In [1]: import numpy as np

In [2]: np.set_printoptions(precision=2, suppress=True, linewidth=100)

In [3]: def tidy(a):
   ...:     return np.round(a, 2) + 0
   ...: 

In [4]: cent = np.array([[0.3, 1.1, 1.3, 1.3, -0.5],
   ...:     [0.6, 0.9, 0.7, 1.0, 0.1],
   ...:     [0.0, 0.5, 0.1, -0.4, -0.2]])

In [5]: rng = np.random.default_rng(95495)

In [6]: data = np.array([[-3, -1, 3],
   ...:     [3, 0, 3],
   ...:     [3, -1, -1],
   ...:     [1, -2, -1],
   ...:     [-1, 1, 0],
   ...:     [1, 3, -2],
   ...:     [-3, -3, -1],
   ...:     [3, 2, -3],
   ...:     [-2, 2, 1],
   ...:     [-3, -3, 3],
   ...:     [1, 1, 2],
   ...:     [3, 0, 0],
   ...:     [2, -3, -2],
   ...:     [-2, -2, 3],
   ...:     [-1, 2, 1],
   ...:     [0, 2, 1],
   ...:     [-3, 0, -3],
   ...:     [0, -3, -2],
   ...:     [1, 2, -2],
   ...:     [1, 3, -3],
   ...:     [1, 2, -3],
   ...:     [-1, 3, -1],
   ...:     [-3, -3, 1],
   ...:     [-1, 1, 1],
   ...:     [2, 2, 1]]) @ cent + 0.3 * rng.normal(size=(25, 5))

In [7]: tidy(data)
Out[7]: 
array([[-1.48, -2.24, -3.97, -6.58,  0.92],
       [ 1.18,  4.78,  3.79,  3.13, -2.14],
       [ 0.45,  1.74,  2.54,  3.39, -1.21],
       [-0.62, -1.45, -0.11,  0.07, -0.48],
       [ 0.8 , -0.25, -0.07, -0.4 ,  0.51],
       [ 1.72,  2.87,  3.51,  5.38,  0.41],
       [-2.97, -6.3 , -6.4 , -6.18,  1.58],
       [ 2.12,  3.1 ,  5.27,  6.69, -0.98],
       [ 0.18, -0.32, -1.25, -0.95,  0.91],
       [-3.11, -4.89, -5.64, -7.4 ,  0.77],
       [ 0.78,  2.48,  2.26,  1.67, -0.73],
       [ 0.49,  3.32,  3.68,  3.52, -1.34],
       [-1.22, -1.3 ,  0.01,  0.92, -0.73],
       [-2.11, -2.65, -3.94, -6.45, -0.12],
       [ 0.85,  1.62, -0.05,  0.19,  0.14],
       [ 1.02,  2.39,  1.86,  2.17, -0.36],
       [-0.92, -5.29, -4.27, -2.81,  2.32],
       [-1.68, -3.41, -2.78, -2.2 ,  0.22],
       [ 1.58,  1.76,  2.29,  4.32,  0.19],
       [ 2.36,  2.73,  3.14,  5.84,  0.29],
       [ 1.71,  1.67,  2.03,  4.29,  0.34],
       [ 1.28,  1.  ,  0.29,  1.63,  1.25],
       [-2.28, -5.87, -5.87, -7.53,  1.33],
       [ 0.19,  0.56, -0.43, -0.89,  0.95],
       [ 2.09,  4.12,  4.  ,  4.28, -1.28]])

In [8]: cen = data - data.mean(axis=0)

In [9]: evecs = np.linalg.svd(cen)[2][:1]

In [10]: M2 = cen - cen @ evecs.T @ evecs

In [11]: tidy(np.linalg.norm(M2) / np.linalg.norm(cen))
Out[11]: np.float64(0.25)

In [12]: feats = np.array([[2, 2, 0, 0, 0, -3, -2, -3, -3],
    ...:     [-3, 2, -2, 1, 2, 2, 2, -1, 2],
    ...:     [-3, 1, 2, 3, 0, 0, -3, -1, -3],
    ...:     [0, 1, 3, -2, 1, 0, 0, 3, 3],
    ...:     [0, -1, 0, 0, 2, -2, -3, 2, 2],
    ...:     [-2, 2, 2, -3, -2, -2, -1, -3, 3],
    ...:     [2, 1, -1, 3, -2, 1, -2, 3, -3]])

In [13]: feats
Out[13]: 
array([[ 2,  2,  0,  0,  0, -3, -2, -3, -3],
       [-3,  2, -2,  1,  2,  2,  2, -1,  2],
       [-3,  1,  2,  3,  0,  0, -3, -1, -3],
       [ 0,  1,  3, -2,  1,  0,  0,  3,  3],
       [ 0, -1,  0,  0,  2, -2, -3,  2,  2],
       [-2,  2,  2, -3, -2, -2, -1, -3,  3],
       [ 2,  1, -1,  3, -2,  1, -2,  3, -3]])

In [14]: f = np.array([0, 1])

In [15]: np.cross(feats[2, :3], feats[3, :3])
Out[15]: array([ 1,  9, -3])

In [16]: print(np.array([np.convolve(row, f, "same") for row in feats]))
[[ 0  2  2  0  0  0 -3 -2 -3]
 [ 0 -3  2 -2  1  2  2  2 -1]
 [ 0 -3  1  2  3  0  0 -3 -1]
 [ 0  0  1  3 -2  1  0  0  3]
 [ 0  0 -1  0  0  2 -2 -3  2]
 [ 0 -2  2  2 -3 -2 -2 -1 -3]
 [ 0  2  1 -1  3 -2  1 -2  3]]

In [17]: print(tidy(np.linalg.norm(feats)))
16.28

In [18]: np.unravel_index(np.abs(feats).argmax(), feats.shape)
Out[18]: (np.int64(0), np.int64(5))

In [19]: np.diff(feats, axis=0)
Out[19]: 
array([[-5,  0, -2,  1,  2,  5,  4,  2,  5],
       [ 0, -1,  4,  2, -2, -2, -5,  0, -5],
       [ 3,  0,  1, -5,  1,  0,  3,  4,  6],
       [ 0, -2, -3,  2,  1, -2, -3, -1, -1],
       [-2,  3,  2, -3, -4,  0,  2, -5,  1],
       [ 4, -1, -3,  6,  0,  3, -1,  6, -6]])

In [20]: feats.sum(axis=0)
Out[20]: array([-4,  8,  4,  2,  1, -4, -9,  0,  1])

In [21]: M2 = feats / np.linalg.norm(feats, axis=1, keepdims=True)

In [22]: cov = M2 @ M2.T

In [23]: (cov - 2 * np.eye(7)).round(6).argmax(axis=1)
Out[23]: array([2, 5, 0, 4, 3, 3, 2])

In [24]: tidy(cov[6])
Out[24]: array([ 0.17, -0.37,  0.33, -0.27, -0.03, -0.6 ,  1.  ])

In [25]: (np.abs(cov) > 0.9).astype(int)
Out[25]: 
array([[1, 0, 0, 0, 0, 0, 0],
       [0, 1, 0, 0, 0, 0, 0],
       [0, 0, 1, 0, 0, 0, 0],
       [0, 0, 0, 1, 0, 0, 0],
       [0, 0, 0, 0, 1, 0, 0],
       [0, 0, 0, 0, 0, 1, 0],
       [0, 0, 0, 0, 0, 0, 1]])

In [26]: tidy(np.linalg.norm(M2, axis=1))
Out[26]: array([1., 1., 1., 1., 1., 1., 1.])

In [27]: X = np.load("a.npy")

In [28]: X
Out[28]: 
array([[0, 0, 0, 0, 0, 0, 0, 0, 0, 0],
       [2, 1, 0, 0, 0, 0, 0, 0, 0, 0],
       [1, 2, 1, 0, 0, 0, 0, 0, 0, 0],
       [2, 2, 0, 2, 0, 0, 0, 0, 0, 0],
       [2, 0, 0, 0, 1, 0, 0, 0, 0, 0],
       [1, 0, 2, 0, 0, 1, 0, 0, 0, 0],
       [2, 0, 1, 0, 2, 1, 0, 0, 0, 0],
       [0, 2, 2, 0, 0, 1, 1, 2, 0, 0],
       [1, 0, 0, 0, 2, 1, 0, 0, 2, 0],
       [1, 2, 1, 0, 1, 1, 0, 1, 0, 2]])

In [29]: np.linalg.cond(X) > 100
Out[29]: np.True_

In [30]: np.argsort(-np.linalg.norm(X, axis=0).round(6), kind="stable")[:3]
Out[30]: array([0, 1, 2])

In [31]: tidy(np.linalg.norm(X, 2) / np.linalg.norm(X))
Out[31]: np.float64(0.72)

In [32]: tidy(np.sort(np.linalg.eigvals(X)))
Out[32]: array([0., 0., 1., 1., 1., 1., 2., 2., 2., 2.])

In [33]: print(np.linalg.matrix_rank(X - X[0, 0] * np.eye(10)))
9

In [34]: np.prod(np.diag(X)), tidy(np.linalg.det(X))
Out[34]: (np.int64(0), np.float64(0.0))

In [35]: np.trace(X)
Out[35]: np.int64(12)

In [36]: tidy(np.linalg.det(X))
Out[36]: np.float64(0.0)

In [37]: print(np.allclose(X @ X.T, X.T @ X))
False

In [38]: np.allclose(X, X.T)
Out[38]: False

In [39]: X @ X
Out[39]: 
array([[ 0,  0,  0,  0,  0,  0,  0,  0,  0,  0],
       [ 2,  1,  0,  0,  0,  0,  0,  0,  0,  0],
       [ 5,  4,  1,  0,  0,  0,  0,  0,  0,  0],
       [ 8,  6,  0,  4,  0,  0,  0,  0,  0,  0],
       [ 2,  0,  0,  0,  1,  0,  0,  0,  0,  0],
       [ 3,  4,  4,  0,  0,  1,  0,  0,  0,  0],
       [ 6,  2,  3,  0,  2,  1,  0,  0,  0,  0],
       [ 9, 10,  9,  0,  2,  4,  2,  4,  0,  0],
       [ 7,  0,  2,  0,  6,  3,  0,  0,  4,  0],
       [10, 10,  7,  0,  3,  4,  1,  4,  0,  4]])

In [40]: left, sigma, Vt = np.linalg.svd(X)

In [41]: evecs = Vt[:(sigma > 1e-8).sum()]

In [42]: x0 = X[4] + 5 * X[1] + rng.integers(2) * np.eye(10)[5]

In [43]: x0
Out[43]: array([12.,  5.,  0.,  0.,  1.,  0.,  0.,  0.,  0.,  0.])

In [44]: print(np.allclose(evecs.T @ evecs @ x0, x0))
True

In [45]: tidy(evecs.T @ evecs)
Out[45]: 
array([[ 1.  ,  0.  ,  0.  ,  0.  ,  0.  ,  0.  ,  0.  ,  0.  ,  0.  ,  0.  ],
       [ 0.  ,  1.  ,  0.  ,  0.  ,  0.  ,  0.  ,  0.  ,  0.  ,  0.  ,  0.  ],
       [ 0.  ,  0.  ,  1.  ,  0.  ,  0.  ,  0.  ,  0.  ,  0.  ,  0.  ,  0.  ],
       [ 0.  ,  0.  ,  0.  ,  1.  ,  0.  ,  0.  ,  0.  ,  0.  ,  0.  ,  0.  ],
       [ 0.  ,  0.  ,  0.  ,  0.  ,  1.  ,  0.  ,  0.  ,  0.  ,  0.  ,  0.  ],
       [ 0.  ,  0.  ,  0.  ,  0.  ,  0.  ,  1.  ,  0.  ,  0.  ,  0.  ,  0.  ],
       [ 0.  ,  0.  ,  0.  ,  0.  ,  0.  ,  0.  ,  0.24,  0.38,  0.  , -0.19],
       [ 0.  ,  0.  ,  0.  ,  0.  ,  0.  ,  0.  ,  0.38,  0.81,  0.  ,  0.1 ],
       [ 0.  ,  0.  ,  0.  ,  0.  ,  0.  ,  0.  ,  0.  ,  0.  ,  1.  ,  0.  ],
       [ 0.  ,  0.  ,  0.  ,  0.  ,  0.  ,  0.  , -0.19,  0.1 ,  0.  ,  0.95]])

In [46]: arr = np.loadtxt("data.csv", delimiter=",")

In [47]: arr
Out[47]: 
array([[0., 1., 0., 1., 1., 1., 1., 0.],
       [1., 0., 0., 0., 1., 1., 0., 0.],
       [0., 0., 0., 0., 0., 0., 0., 0.],
       [1., 0., 0., 0., 0., 0., 0., 1.],
       [1., 1., 0., 0., 0., 0., 0., 1.],
       [1., 1., 0., 0., 0., 0., 1., 1.],
       [1., 0., 0., 0., 0., 1., 0., 0.],
       [0., 0., 0., 1., 1., 1., 0., 0.]])

In [48]: np.abs(np.diag(np.linalg.qr(arr)[1])) > 1e-9
Out[48]: array([ True,  True, False,  True,  True,  True,  True, False])

In [49]: M2 = arr + rng.integers(-2, 3, (8, 6)) @ rng.integers(-2, 3, (6, 8))

In [50]: M2
Out[50]: 
array([[ -1.,   7.,  14.,   6.,  -9.,   7.,  -6.,   0.],
       [  8.,  -4.,   2.,   0.,  -3.,   2.,  -8.,  -5.],
       [ -1.,  -4., -12.,  -2.,  10.,  -3.,  12.,   5.],
       [ -1.,   3.,   6.,   6.,  -4.,   6.,   1.,   6.],
       [ -9.,   4.,   6.,  -7.,   8.,   9.,   0.,  -1.],
       [  7.,  -9., -14.,  -1.,   4.,  -6.,  -3.,  -2.],
       [ -3.,   4.,  16.,   1.,  -2.,  11.,  -4.,   3.],
       [  4.,   6.,  -1.,  -3.,  -1.,  -7.,  13.,  -2.]])

In [51]: print(tidy(np.linalg.svd(M2 - arr, compute_uv=False)))
[39.79 23.86 18.99 12.39  5.57  2.73  0.    0.  ]

In [52]: tidy(np.linalg.norm(M2) ** 2 / np.linalg.norm(M2, 2) ** 2)
Out[52]: np.float64(1.67)

In [53]: tidy(np.linalg.norm(M2, 1)), tidy(np.linalg.norm(M2, np.inf))
Out[53]: (np.float64(71.0), np.float64(50.0))

In [54]: tidy(np.linalg.norm(M2[1], 1)), tidy(np.linalg.norm(M2[1], np.inf))
Out[54]: (np.float64(32.0), np.float64(8.0))

In [55]: print(tidy(np.linalg.norm(M2, 2)))
40.05

In [56]: tidy(np.linalg.norm(M2[1] - M2[5]))
Out[56]: np.float64(20.74)

In [57]: M = np.loadtxt("m.csv", delimiter=",")

In [58]: tidy(M)
Out[58]: 
array([[-0.08,  0.36,  0.49,  0.13,  0.54, -0.18, -0.51, -0.17],
       [-0.34, -0.44,  0.26,  0.08,  0.13,  0.58,  0.11, -0.5 ],
       [ 0.04,  0.42, -0.39,  0.03,  0.29,  0.71, -0.11,  0.27],
       [ 0.11, -0.53,  0.28, -0.02,  0.36,  0.06,  0.  ,  0.7 ],
       [ 0.11, -0.43, -0.4 ,  0.05, -0.14,  0.  , -0.78, -0.11],
       [-0.68, -0.07, -0.43,  0.36,  0.3 , -0.32,  0.12,  0.11],
       [ 0.46, -0.16, -0.34, -0.21,  0.61, -0.18,  0.26, -0.37],
       [ 0.42, -0.02,  0.04,  0.89, -0.06,  0.03,  0.13, -0.05]])

In [59]: x0 = np.array([1, -9, 6, 4, 2, -6, -1, 1])

In [60]: y = M @ x0

In [61]: tidy(y)
Out[61]: array([ 2.64,  1.69, -9.28,  7.61,  2.2 ,  1.32,  0.64,  3.89])

In [62]: tidy(np.linalg.solve(M, 3 * y))
Out[62]: array([  3., -27.,  18.,  12.,   6., -18.,  -3.,   3.])

In [63]: tidy(np.linalg.solve(M, y + M[:, 7]))
Out[63]: array([ 1., -9.,  6.,  4.,  2., -6., -1.,  2.])

In [64]: tidy(np.linalg.solve(M.T, M[3]))
Out[64]: array([0., 0., 0., 1., 0., 0., 0., 0.])

In [65]: q, evecs = np.linalg.qr(M[:, :2])[0], np.linalg.qr(M[:, 2:])[0]

In [66]: sigma = np.linalg.svd(q.T @ evecs, compute_uv=False)

In [67]: print(tidy(sigma))
[0. 0.]

In [68]: tidy(np.linalg.norm(q @ q.T - evecs @ evecs.T, 2))
Out[68]: np.float64(1.0)

In [69]: x0 = np.array([-4, -7, -8, -7, 4, -6, 6, 9])

In [70]: y = M @ x0

In [71]: coef, lr = np.zeros(8), 1 / np.linalg.norm(M, 2) ** 2

In [72]: for i in range(30):
    ...:     coef -= lr * M.T @ (M @ coef - y)
    ...:     if i % 5 == 0: print(i, round(np.linalg.norm(M @ coef - y), 2))
    ...: 
0 0.0
5 0.0
10 0.0
15 0.0
20 0.0
25 0.0

In [73]: print(tidy(np.linalg.cond(M)))
1.0

In [74]: tidy(M.reshape(2, -1))
Out[74]: 
array([[-0.08,  0.36,  0.49,  0.13,  0.54, -0.18, -0.51, -0.17, -0.34, -0.44,  0.26,  0.08,  0.13,
         0.58,  0.11, -0.5 ,  0.04,  0.42, -0.39,  0.03,  0.29,  0.71, -0.11,  0.27,  0.11, -0.53,
         0.28, -0.02,  0.36,  0.06,  0.  ,  0.7 ],
       [ 0.11, -0.43, -0.4 ,  0.05, -0.14,  0.  , -0.78, -0.11, -0.68, -0.07, -0.43,  0.36,  0.3 ,
        -0.32,  0.12,  0.11,  0.46, -0.16, -0.34, -0.21,  0.61, -0.18,  0.26, -0.37,  0.42, -0.02,
         0.04,  0.89, -0.06,  0.03,  0.13, -0.05]])

In [75]: tidy(M.reshape(-1, 2))
Out[75]: 
array([[-0.08,  0.36],
       [ 0.49,  0.13],
       [ 0.54, -0.18],
       [-0.51, -0.17],
       [-0.34, -0.44],
       [ 0.26,  0.08],
       [ 0.13,  0.58],
       [ 0.11, -0.5 ],
       [ 0.04,  0.42],
       [-0.39,  0.03],
       [ 0.29,  0.71],
       [-0.11,  0.27],
       [ 0.11, -0.53],
       [ 0.28, -0.02],
       [ 0.36,  0.06],
       [ 0.  ,  0.7 ],
       [ 0.11, -0.43],
       [-0.4 ,  0.05],
       [-0.14,  0.  ],
       [-0.78, -0.11],
       [-0.68, -0.07],
       [-0.43,  0.36],
       [ 0.3 , -0.32],
       [ 0.12,  0.11],
       [ 0.46, -0.16],
       [-0.34, -0.21],
       [ 0.61, -0.18],
       [ 0.26, -0.37],
       [ 0.42, -0.02],
       [ 0.04,  0.89],
       [-0.06,  0.03],
       [ 0.13, -0.05]])

In [76]: t3 = M.reshape(8, 2, -1)

In [77]: tidy(t3.transpose(1, 0, 2))
Out[77]: 
array([[[-0.08,  0.36,  0.49,  0.13],
        [-0.34, -0.44,  0.26,  0.08],
        [ 0.04,  0.42, -0.39,  0.03],
        [ 0.11, -0.53,  0.28, -0.02],
        [ 0.11, -0.43, -0.4 ,  0.05],
        [-0.68, -0.07, -0.43,  0.36],
        [ 0.46, -0.16, -0.34, -0.21],
        [ 0.42, -0.02,  0.04,  0.89]],

       [[ 0.54, -0.18, -0.51, -0.17],
        [ 0.13,  0.58,  0.11, -0.5 ],
        [ 0.29,  0.71, -0.11,  0.27],
        [ 0.36,  0.06,  0.  ,  0.7 ],
        [-0.14,  0.  , -0.78, -0.11],
        [ 0.3 , -0.32,  0.12,  0.11],
        [ 0.61, -0.18,  0.26, -0.37],
        [-0.06,  0.03,  0.13, -0.05]]])

In [78]: tidy(t3[:, 0])
Out[78]: 
array([[-0.08,  0.36,  0.49,  0.13],
       [-0.34, -0.44,  0.26,  0.08],
       [ 0.04,  0.42, -0.39,  0.03],
       [ 0.11, -0.53,  0.28, -0.02],
       [ 0.11, -0.43, -0.4 ,  0.05],
       [-0.68, -0.07, -0.43,  0.36],
       [ 0.46, -0.16, -0.34, -0.21],
       [ 0.42, -0.02,  0.04,  0.89]])

In [79]: t3.shape
Out[79]: (8, 2, 4)

In [80]: x0 = np.array([-1, -5, -1, 3, -7, 0, -4, -4])

In [81]: print(tidy(np.linalg.det(M)))
-1.0

In [82]: tidy(np.linalg.norm(x0)), tidy(np.linalg.norm(M @ x0))
Out[82]: (np.float64(10.82), np.float64(10.82))

In [83]: [p for p in range(1, 25) if np.allclose(np.linalg.matrix_power(M, p), np.eye(8))]
Out[83]: []

In [84]: m1 = np.array([[-1.0, 1.0, 1.0], [1.0, -1.0, 1.0], [1.0, 1.0, -1.0]])

In [85]: x0 = np.array([9, 1, 5])

In [86]: m1 @ x0
Out[86]: array([-3., 13.,  5.])

In [87]: m1 @ np.eye(3)[2]
Out[87]: array([ 1.,  1., -1.])

In [88]: m1 * x0
Out[88]: 
array([[-9.,  1.,  5.],
       [ 9., -1.,  5.],
       [ 9.,  1., -5.]])

In [89]: print((m1 @ x0).argmax())
1

In [90]: np.linalg.norm(m1 @ x0) <= np.linalg.norm(m1, 2) * np.linalg.norm(x0) + 1e-9
Out[90]: np.True_
